% ipython --no-banner

In [1]: import numpy as np

In [2]: np.set_printoptions(suppress=True, linewidth=120)

In [3]: E = np.loadtxt("x.csv", delimiter=",")

In [4]: print(E)
[[-0.18 -0.06  0.41]
 [-8.88 -0.12  1.22]
 [ 5.57  0.14  2.28]
 [ 0.93 -0.03 -0.12]
 [-0.43 -0.07  1.43]
 [ 3.56 -0.17 -0.81]
 [ 3.54  0.14  0.06]
 [ 2.39  0.03  1.63]
 [-4.28 -0.28 -0.87]
 [ 2.92  0.17 -0.65]
 [-3.14  0.33 -0.09]
 [-4.59  0.08  1.49]
 [ 1.93 -0.14  1.2 ]
 [-0.4   0.2   1.59]
 [-0.13 -0.04 -0.04]
 [ 2.25  0.36  0.07]
 [-1.25  0.42  0.74]
 [ 6.71 -0.18  0.49]
 [-7.78  0.11 -0.01]
 [ 0.98  0.11 -0.52]
 [ 6.28  0.09  1.34]
 [ 6.83  0.19  0.24]
 [-2.27 -0.03  0.37]
 [-7.48 -0.05  0.53]
 [-0.84 -0.33 -0.5 ]
 [-2.8  -0.14  2.66]
 [-1.19 -0.26  0.87]
 [-5.52  0.12  0.88]
 [-3.77  0.11  0.57]]

In [5]: Y = np.c_[E[:, :2] @ np.array([[-1, -2], [2, -3]]), np.array([0, 2, -3, -3, 2, 2, 3, -1, -2, 0, 3, 3, -3, 0, -2, 1, 2, 1, 1, 1, 2, -2, 3, 1, 0, -3, -3, 2, -3])]

In [6]: print(Y.round(2))
[[  0.06   0.54   0.  ]
 [  8.64  18.12   2.  ]
 [ -5.29 -11.56  -3.  ]
 [ -0.99  -1.77  -3.  ]
 [  0.29   1.07   2.  ]
 [ -3.9   -6.61   2.  ]
 [ -3.26  -7.5    3.  ]
 [ -2.33  -4.87  -1.  ]
 [  3.72   9.4   -2.  ]
 [ -2.58  -6.35   0.  ]
 [  3.8    5.29   3.  ]
 [  4.75   8.94   3.  ]
 [ -2.21  -3.44  -3.  ]
 [  0.8    0.2    0.  ]
 [  0.05   0.38  -2.  ]
 [ -1.53  -5.58   1.  ]
 [  2.09   1.24   2.  ]
 [ -7.07 -12.88   1.  ]
 [  8.    15.23   1.  ]
 [ -0.76  -2.29   1.  ]
 [ -6.1  -12.83   2.  ]
 [ -6.45 -14.23  -2.  ]
 [  2.21   4.63   3.  ]
 [  7.38  15.11   1.  ]
 [  0.18   2.67   0.  ]
 [  2.52   6.02  -3.  ]
 [  0.67   3.16  -3.  ]
 [  5.76  10.68   2.  ]
 [  3.99   7.21  -3.  ]]

In [7]: print(np.linalg.matrix_rank(np.c_[E, Y]))
4

In [8]: Xc = Y - Y.mean(axis=0)

In [9]: left, sv, Vt = np.linalg.svd(Xc, full_matrices=False)

In [10]: print(np.round(sv ** 2 / (sv ** 2).sum(), 2) + 0)
[0.95 0.05 0.  ]

In [11]: print(np.abs(Vt[0]).argmax())
1

In [12]: print((np.sign(left[:, 0]) == np.sign(left[0, 0])).astype(int))
[1 0 1 1 0 1 1 1 0 1 0 0 1 1 1 1 0 1 0 1 1 1 0 0 0 0 0 0 0]

In [13]: print(np.round((sv ** 2).sum() ** 2 / (sv ** 4).sum(), 2))
1.11

In [14]: print(np.searchsorted(np.cumsum(sv ** 2) / (sv ** 2).sum(), 0.9) + 1)
1

In [15]: print(np.round(np.abs(Vt[-1]), 2))
[0.9  0.43 0.1 ]

In [16]: print(np.round(Xc.mean(axis=0), 2) + 0)
[0. 0. 0.]

In [17]: x0 = np.array([2, 1, 2])

In [18]: rhs = E @ x0

In [19]: print(np.round(np.linalg.pinv(E) @ E, 2) + 0)
[[1. 0. 0.]
 [0. 1. 0.]
 [0. 0. 1.]]

In [20]: print(np.round(np.linalg.lstsq(E, rhs)[0], 2))
[2. 1. 2.]

In [21]: try:
    ...:     np.linalg.solve(E, rhs)
    ...: except np.linalg.LinAlgError as e:
    ...:     print("failed:", e)
    ...: 
failed: Last 2 dimensions of the array must be square

In [22]: rng = np.random.default_rng(5221)

In [23]: rhs = rhs + 0.02 * rng.normal(size=29)

In [24]: print(rhs.round(2))
[  0.38 -15.41  15.84   1.61   1.97   5.33   7.35   8.03 -10.57   4.7   -6.16  -6.12   6.08   2.58  -0.4    5.    -0.59
  14.17 -15.47   1.01  15.3   14.34  -3.86 -13.98  -3.04  -0.41  -0.92  -9.15  -6.3 ]

In [25]: beta, *_ = np.linalg.lstsq(E, rhs)

In [26]: print(round(float(np.linalg.norm(rhs - E @ beta)), 2))
0.12

In [27]: print(beta.round(2))
[2.   1.02 2.  ]

In [28]: print(np.round(E.T @ (rhs - E @ beta), 2) + 0)
[0. 0. 0.]

In [29]: Y = np.array([[0, 0], [3, 2], [2, 0]])

In [30]: print(np.round(np.einsum("ij->j", E), 2))
[-11.04   0.7   16.46]

In [31]: print(np.vstack([E, Y.T]).shape)
(31, 3)

In [32]: Z = E[[18, 23]].astype(float)

In [33]: for _ in range(5):
    ...:     labels = np.linalg.norm(E[:, None] - Z, axis=-1).argmin(axis=1)
    ...:     Z = np.array([E[labels == j].mean(axis=0) for j in range(2)])
    ...: 

In [34]: print(labels)
[1 0 1 1 1 1 1 1 0 1 0 0 1 1 1 1 1 1 0 1 1 1 0 0 1 0 1 0 0]

In [35]: print(np.abs(Z[1] - Z[0]).argmax())
0

In [36]: print(Z.round(2))
[[-5.05  0.01  0.68]
 [ 2.08  0.03  0.51]]

In [37]: K = np.load("out10.npy")

In [38]: print(K.round(2))
[[-8.23  4.79  3.06]
 [-7.41  3.34  5.83]
 [-8.08  4.42  3.9 ]
 [ 2.89  0.99 -9.52]
 [-0.54 -2.67  9.62]
 [-1.99  4.2  -8.85]
 [-3.74  5.08 -7.76]
 [ 1.77 -4.07  8.96]
 [ 5.39 -1.13 -8.34]
 [-2.93  4.69 -8.33]
 [ 8.12 -5.82  0.44]
 [ 8.24 -5.66 -0.33]
 [ 1.97  1.68 -9.66]
 [-8.19  4.67  3.34]
 [-4.58  5.43 -7.04]
 [-6.    5.91 -5.39]
 [-8.1   4.47  3.79]
 [-8.32  5.36  1.46]
 [-7.31  3.21  6.02]
 [ 8.16 -4.61 -3.48]
 [-7.85  5.99 -1.58]
 [ 0.98 -3.62  9.27]
 [ 8.27 -5.58 -0.67]]

In [39]: dist = np.linalg.norm(K[:, None] - K[None], axis=-1)

In [40]: print(dist.shape)
(23, 23)

In [41]: print(dist[:5, :5].round(2))
[[ 0.    3.23  0.92 17.21 12.56]
 [ 3.23  0.    2.31 18.63  9.88]
 [ 0.92  2.31  0.   17.67 11.82]
 [17.21 18.63 17.67  0.   19.79]
 [12.56  9.88 11.82 19.79  0.  ]]

In [42]: data = np.loadtxt("block14.csv", delimiter=",")

In [43]: print(data)
[[  2.  -1.  -1.]
 [  4.  -1.   0.]
 [  3.   1.   1.]
 [  2.   1.   3.]
 [  0.  -1.   4.]
 [  2.  -3.   6.]
 [  0.  -4.   5.]
 [  0.  -3.   6.]
 [  0.  -2.   7.]
 [  0.  -3.   9.]
 [  2.  -5.   7.]
 [  0.  -4.   9.]
 [  0.  -3.   8.]
 [ -1.  -5.   9.]
 [ -3.  -5.  10.]
 [ -3.  -7.   9.]
 [ -2.  -6.  10.]
 [ -4.  -4.  11.]
 [ -5.  -3.  11.]
 [ -7.  -1.  13.]
 [ -9.   1.  11.]
 [-10.   1.  12.]]

In [44]: Q, r_ = np.linalg.qr(data)

In [45]: print(np.allclose(r_.T @ r_, data.T @ data))
True

In [46]: print(np.round(np.abs(np.diag(r_)), 2))
[18.3  16.   14.94]

In [47]: print(Q.round(2) + 0)
[[-0.11 -0.08  0.02]
 [-0.22 -0.1  -0.2 ]
 [-0.16  0.03 -0.4 ]
 [-0.11  0.04 -0.46]
 [ 0.   -0.06 -0.16]
 [-0.11 -0.21 -0.24]
 [ 0.   -0.25  0.08]
 [ 0.   -0.19 -0.09]
 [ 0.   -0.13 -0.26]
 [ 0.   -0.19 -0.29]
 [-0.11 -0.33 -0.1 ]
 [ 0.   -0.25 -0.18]
 [ 0.   -0.19 -0.22]
 [ 0.05 -0.3   0.  ]
 [ 0.16 -0.28  0.08]
 [ 0.16 -0.41  0.36]
 [ 0.11 -0.35  0.11]
 [ 0.22 -0.21 -0.02]
 [ 0.27 -0.14 -0.05]
 [ 0.38  0.01 -0.24]
 [ 0.49  0.15 -0.16]
 [ 0.55  0.17 -0.16]]

In [48]: print(np.round(np.trace(Q @ Q.T), 2))
3.0

In [49]: print(np.round(Q.T @ Q, 2) + 0)
[[1. 0. 0.]
 [0. 1. 0.]
 [0. 0. 1.]]

In [50]: print(r_.round(2))
[[-18.3   -3.    25.24]
 [  0.    16.   -25.01]
 [  0.     0.   -14.94]]

In [51]: print(Q.shape, r_.shape)
(22, 3) (3, 3)

In [52]: G = np.cov(data, rowvar=False)

In [53]: print(np.round(data.std(axis=0), 2))
[3.67 2.31 3.83]

In [54]: print(np.round(np.corrcoef(data[:, 1], data[:, 2])[0, 1], 2))
-0.32

In [55]: print(np.round(np.linalg.eigvalsh(G)[::-1], 2))
[26.82  7.15  1.1 ]

In [56]: print(G.round(2))
[[ 14.13  -0.96 -11.96]
 [ -0.96   5.59  -2.93]
 [-11.96  -2.93  15.35]]

In [57]: print(np.argsort(-data.std(axis=0).round(6), kind="stable"))
[2 0 1]

In [58]: print(np.argwhere(np.triu(np.abs(np.corrcoef(data.T)) > 0.8, 1)))
[[0 2]]

In [59]: Y = np.c_[data[:, :1] @ np.array([[0]]), np.array([2, 1, 2, 3, 1, 1, 0, 0, 1, 3, 2, 0, 1, 1, 1, 1, 0, 2, 2, 3, 0, 3])]

In [60]: print(Y)
[[0. 2.]
 [0. 1.]
 [0. 2.]
 [0. 3.]
 [0. 1.]
 [0. 1.]
 [0. 0.]
 [0. 0.]
 [0. 1.]
 [0. 3.]
 [0. 2.]
 [0. 0.]
 [0. 1.]
 [0. 1.]
 [0. 1.]
 [0. 1.]
 [0. 0.]
 [0. 2.]
 [0. 2.]
 [0. 3.]
 [0. 0.]
 [0. 3.]]

In [61]: print(np.round(np.linalg.norm(Y - data @ np.linalg.lstsq(data, Y)[0], axis=0), 2))
[0.   4.57]

In [62]: print(np.linalg.matrix_rank(Y))
1

In [63]: print(np.round(np.linalg.norm(np.linalg.qr(data)[0].T @ Y, axis=0) ** 2 / ((Y ** 2).sum(axis=0) + 1e-12), 2))
[0.   0.67]

In [64]: print(np.linalg.matrix_rank(np.c_[data, Y]))
4

In [65]: dist = np.linalg.norm(data[:, None] - data[None], axis=-1)

In [66]: print(dist.mean(axis=1).argmax())
21

In [67]: print(dist[:5, :5].round(2))
[[0.   2.24 3.   4.47 5.39]
 [2.24 0.   2.45 4.12 5.66]
 [3.   2.45 0.   2.24 4.69]
 [4.47 4.12 2.24 0.   3.  ]
 [5.39 5.66 4.69 3.   0.  ]]

In [68]: print(np.linalg.matrix_rank(dist ** 2))
5

In [69]: W0 = np.load("mat.npy")

In [70]: print(W0)
[[ 1  0  0  0]
 [-2  1  0  0]
 [-2 -1  1  0]
 [-2  1 -2  1]]

In [71]: print(np.linalg.matrix_power(W0, 3))
[[ 1  0  0  0]
 [-6  1  0  0]
 [ 0 -3  1  0]
 [-4  9 -6  1]]

In [72]: print(np.trace(W0))
4

In [73]: print(round(float(np.linalg.det(W0)), 2))
1.0
